$ python3 -q
>>> import numpy as np
>>> import numpy.linalg as la
>>> np.set_printoptions(precision=2, suppress=True, linewidth=120)
>>> F = np.loadtxt("mat.csv", delimiter=",")
>>> F
array([[ 0.26, -0.45, -0.64, -0.15, -0.55],
       [-0.45,  0.73, -0.39, -0.09, -0.33],
       [-0.64, -0.39,  0.44, -0.13, -0.47],
       [-0.15, -0.09, -0.13,  0.97, -0.11],
       [-0.55, -0.33, -0.47, -0.11,  0.6 ]])
>>> [round(float(la.det(F[:i, :i])), 2) + 0 for i in range(1, 6)]
[0.26, -0.01, -0.57, -0.6, -1.0]
>>> round(la.eigvalsh(F).min(), 2)
np.float64(-1.0)
>>> np.trace(F)
np.float64(3.0)
>>> np.round(F @ F, 2) + 0
array([[1., 0., 0., 0., 0.],
       [0., 1., 0., 0., 0.],
       [0., 0., 1., 0., 0.],
       [0., 0., 0., 1., 0.],
       [0., 0., 0., 0., 1.]])
>>> np.round(la.matrix_power(F, 2), 2) + 0
array([[1., 0., 0., 0., 0.],
       [0., 1., 0., 0., 0.],
       [0., 0., 1., 0., 0.],
       [0., 0., 0., 1., 0.],
       [0., 0., 0., 0., 1.]])
>>> np.round(la.det(F), 2)
np.float64(-1.0)
>>> round(np.abs(la.eigvals(F)).max(), 2)
np.float64(1.0)
>>> np.sort(np.abs(la.eigvals(F)))
array([1., 1., 1., 1., 1.])
>>> B = la.inv(F)
>>> B
array([[ 0.26, -0.45, -0.64, -0.15, -0.55],
       [-0.45,  0.73, -0.39, -0.09, -0.33],
       [-0.64, -0.39,  0.44, -0.13, -0.47],
       [-0.15, -0.09, -0.13,  0.97, -0.11],
       [-0.55, -0.33, -0.47, -0.11,  0.6 ]])
>>> round(la.cond(F), 2)
np.float64(1.0)
>>> la.eigvals(B)
array([ 1., -1.,  1.,  1.,  1.])
>>> round(la.det(2 * B), 2), round(float(la.det(B)), 2)
(np.float64(-32.0), -1.0)
>>> np.einsum("ij,ji->", B, B)
np.float64(5.0)
>>> W2 = 10 * np.array([[1.6, -0.9, 1.3, 1.5, -0.2, -0.3, -1.3],
...     [1.2, 0.4, 0.4, 0.4, 0.4, -0.2, -1.4]])
>>> rng = np.random.default_rng(230)
>>> labels = rng.integers(0, 2, 38)
>>> J = W2[labels] + rng.normal(size=(38, 7))
>>> J
array([[ 10.33,   3.45,   2.23,   4.7 ,   2.25,  -0.96, -13.65],
       [ 15.1 ,  -8.63,  13.65,  14.15,  -4.24,  -2.56, -12.19],
       [ 11.95,   3.87,   4.02,   3.05,   3.27,  -1.83, -13.29],
       [ 11.73,   3.35,   2.91,   4.1 ,   3.  ,  -2.07, -12.78],
       [ 14.89,  -9.53,  12.18,  15.33,  -1.98,  -3.38, -14.25],
       [ 10.33,   4.94,   2.79,   4.33,   3.26,  -1.94, -12.69],
       [ 15.94,  -7.66,  11.33,  13.12,  -1.81,  -3.24, -14.07],
       [ 12.22,   2.76,   3.61,   4.09,   3.88,  -3.12, -13.06],
       [ 15.73,  -8.46,  14.32,  17.18,   0.26,  -1.81, -10.44],
       [ 15.78,  -8.09,  12.31,  14.67,  -2.5 ,  -2.85, -13.06],
       [ 12.59,   4.92,   3.19,   4.35,   5.98,   1.16, -13.62],
       [ 12.11,   5.01,   3.69,   3.86,   4.28,  -2.88, -11.06],
       [ 16.95,  -8.01,  14.57,  15.45,  -3.43,  -4.58, -12.76],
       [ 12.96,   3.86,   5.58,   3.72,   2.6 ,  -2.12, -14.12],
       [ 11.61,   2.73,   3.5 ,   5.52,   2.95,  -1.65, -15.59],
       [ 13.29,   3.64,   3.69,   5.47,   3.73,  -2.32, -13.27],
       [ 11.63,   5.38,   3.8 ,   3.62,   5.23,  -0.76, -14.89],
       [ 17.31,  -8.2 ,  11.52,  15.75,  -3.25,  -1.96, -12.64],
       [ 12.05,   2.86,   4.19,   5.12,   3.49,  -2.99, -10.81],
       [ 10.53,   4.77,   4.83,   4.7 ,   1.79,  -2.36, -13.86],
       [ 10.4 ,   4.74,   2.38,   2.5 ,   5.27,  -4.39, -14.69],
       [ 16.27,  -7.18,  14.32,  15.79,  -0.08,  -2.88, -12.63],
       [ 15.27,  -8.03,  13.47,  13.71,  -1.49,  -1.39, -14.12],
       [ 15.91, -10.71,  11.13,  13.3 ,  -1.78,  -2.81, -13.5 ],
       [ 16.6 ,  -8.7 ,  11.96,  15.67,  -3.35,  -4.73, -13.67],
       [ 13.39,   3.44,   4.88,   3.51,   4.6 ,  -3.79, -13.58],
       [ 16.04,  -9.96,  13.01,  14.21,  -1.35,  -1.58, -13.91],
       [ 17.13, -11.48,  12.23,  13.32,  -0.54,  -2.31, -13.75],
       [ 13.07,   4.64,   4.2 ,   4.58,   3.95,  -1.13, -13.83],
       [ 11.21,   3.61,   3.22,   3.54,   3.13,  -2.06, -16.39],
       [ 16.95,  -7.86,  14.63,  14.19,  -1.08,  -2.09, -13.78],
       [ 12.51,   4.1 ,   3.33,   4.26,   3.52,  -2.64, -14.04],
       [ 16.41,  -9.15,  13.21,  14.38,  -2.99,  -2.31, -13.41],
       [ 15.11,  -8.94,  12.32,  15.86,  -2.81,  -3.73, -12.36],
       [ 16.83, -11.02,  12.42,  16.44,  -0.86,  -2.98, -14.63],
       [ 15.38,  -9.14,  11.15,  13.7 ,  -2.32,  -1.32, -12.56],
       [ 16.48,  -8.28,  12.09,  13.91,  -1.71,  -1.2 , -12.2 ],
       [ 15.51,  -9.84,  12.09,  15.35,  -1.94,  -3.61, -11.56]])
>>> dist = la.norm(J[:, None] - J[None], axis=-1)
>>> dist.shape
(38, 38)
>>> np.flatnonzero(dist[1] < dist.mean() / 2)
array([ 1,  4,  6,  8,  9, 12, 17, 21, 22, 23, 24, 26, 27, 30, 32, 33, 34, 35, 36, 37])
>>> la.matrix_rank(dist ** 2)
np.int64(9)
>>> (dist + 1e9 * np.eye(38)).round(6).argmin(axis=1)
array([ 3, 32,  3,  7, 33,  3,  9,  3, 21, 32, 16, 18, 24,  2, 29, 31, 28,  9,  7,  5, 31, 30, 26, 27, 33,  7, 32, 23,
       15, 14, 22, 15,  9, 37,  4, 36, 35, 33])
>>> np.unravel_index(dist.round(6).argmax(), dist.shape)
(np.int64(20), np.int64(34))
>>> q, evecs = la.qr(J[:, :6])[0], la.qr(J[:, 6:])[0]
>>> sig = la.svd(q.T @ evecs, compute_uv=False)
>>> np.degrees(np.arccos(sig.clip(0, 1)))
array([6.4])
>>> round(la.norm(q @ q.T - evecs @ evecs.T, 2), 2)
np.float64(1.0)
>>> sig
array([0.99])
>>> B = np.c_[J[:, :2] @ np.array([[9, 5], [8, 1]]), np.array([1, 1, 1, 3, 2, 1, 1, 1, 2, 1, 1, 2, 0, 2, 2, 3, 1, 1, 2, 1, 1, 3, 0, 2, 1, 3, 3, 2, 1, 3, 0, 3, 1, 0, 0, 2, 3, 3])]
>>> B
array([[120.56,  55.09,   1.  ],
       [ 66.87,  66.87,   1.  ],
       [138.53,  63.61,   1.  ],
       [132.33,  61.98,   3.  ],
       [ 57.73,  64.91,   2.  ],
       [132.5 ,  56.59,   1.  ],
       [ 82.2 ,  72.04,   1.  ],
       [132.09,  63.88,   1.  ],
       [ 73.89,  70.19,   2.  ],
       [ 77.29,  70.81,   1.  ],
       [152.69,  67.89,   1.  ],
       [149.04,  65.55,   2.  ],
       [ 88.51,  76.76,   0.  ],
       [147.51,  68.64,   2.  ],
       [126.29,  60.76,   2.  ],
       [148.71,  70.09,   3.  ],
       [147.72,  63.53,   1.  ],
       [ 90.21,  78.36,   1.  ],
       [131.35,  63.12,   2.  ],
       [132.92,  57.42,   1.  ],
       [131.58,  56.76,   1.  ],
       [ 89.  ,  74.17,   3.  ],
       [ 73.24,  68.34,   0.  ],
       [ 57.55,  68.85,   2.  ],
       [ 79.8 ,  74.3 ,   1.  ],
       [148.03,  70.4 ,   3.  ],
       [ 64.67,  70.23,   3.  ],
       [ 62.36,  74.18,   2.  ],
       [154.71,  69.97,   1.  ],
       [129.79,  59.67,   3.  ],
       [ 89.67,  76.89,   0.  ],
       [145.44,  66.66,   3.  ],
       [ 74.43,  72.88,   1.  ],
       [ 64.44,  66.61,   0.  ],
       [ 63.35,  73.14,   0.  ],
       [ 65.34,  67.78,   2.  ],
       [ 82.1 ,  74.14,   3.  ],
       [ 60.9 ,  67.73,   3.  ]])
>>> np.round(la.lstsq(J, B[:, 0])[0], 2) + 0
array([9., 8., 0., 0., 0., 0., 0.])
>>> la.norm(la.qr(J)[0].T @ B, axis=0) ** 2 / ((B ** 2).sum(axis=0) + 1e-12)
array([1.  , 1.  , 0.76])
>>> G = J.T @ J
>>> la.svd(J, compute_uv=False) ** 2
array([22544.93,  2581.03,    63.57,    52.23,    38.15,    27.21,    22.34])
>>> np.diag(G)
array([7741.39, 1926.15, 3502.87, 4713.51,  366.4 ,  267.28, 6811.87])
>>> (J @ J.T).shape
(38, 38)
>>> K = np.loadtxt("x.csv", delimiter=",")
>>> K
array([[0., 1., 0., 0., 1., 0., 0., 1.],
       [1., 0., 1., 0., 0., 0., 0., 0.],
       [0., 1., 0., 0., 0., 1., 1., 0.],
       [0., 0., 0., 0., 1., 1., 0., 1.],
       [1., 0., 0., 1., 0., 1., 0., 0.],
       [0., 0., 1., 1., 1., 0., 0., 0.],
       [0., 0., 1., 0., 0., 0., 0., 1.],
       [1., 0., 0., 1., 0., 0., 1., 0.]])
>>> B = la.inv(K)
>>> np.round(la.slogdet(K)[0], 2)
np.float64(1.0)
>>> round(float(la.det(K) * la.det(B)), 2)
1.0
>>> np.round(la.inv(B), 2) + 0
array([[0., 1., 0., 0., 1., 0., 0., 1.],
       [1., 0., 1., 0., 0., 0., 0., 0.],
       [0., 1., 0., 0., 0., 1., 1., 0.],
       [0., 0., 0., 0., 1., 1., 0., 1.],
       [1., 0., 0., 1., 0., 1., 0., 0.],
       [0., 0., 1., 1., 1., 0., 0., 0.],
       [0., 0., 1., 0., 0., 0., 0., 1.],
       [1., 0., 0., 1., 0., 0., 1., 0.]])
>>> B
array([[ 0.22,  0.67, -0.22,  0.11,  0.11, -0.33, -0.33,  0.22],
       [ 0.67,  0.  ,  0.33, -0.67,  0.33,  0.  ,  0.  , -0.33],
       [-0.22,  0.33,  0.22, -0.11, -0.11,  0.33,  0.33, -0.22],
       [ 0.11, -0.67, -0.11, -0.44,  0.56,  0.33,  0.33,  0.11],
       [ 0.11,  0.33, -0.11,  0.56, -0.44,  0.33, -0.67,  0.11],
       [-0.33,  0.  ,  0.33,  0.33,  0.33,  0.  ,  0.  , -0.33],
       [-0.33,  0.  ,  0.33,  0.33, -0.67,  0.  ,  0.  ,  0.67],
       [ 0.22, -0.33, -0.22,  0.11,  0.11, -0.33,  0.67,  0.22]])
>>> (np.abs(B) > 1e-9).astype(int)
array([[1, 1, 1, 1, 1, 1, 1, 1],
       [1, 0, 1, 1, 1, 0, 0, 1],
       [1, 1, 1, 1, 1, 1, 1, 1],
       [1, 1, 1, 1, 1, 1, 1, 1],
       [1, 1, 1, 1, 1, 1, 1, 1],
       [1, 0, 1, 1, 1, 0, 0, 1],
       [1, 0, 1, 1, 1, 0, 0, 1],
       [1, 1, 1, 1, 1, 1, 1, 1]])
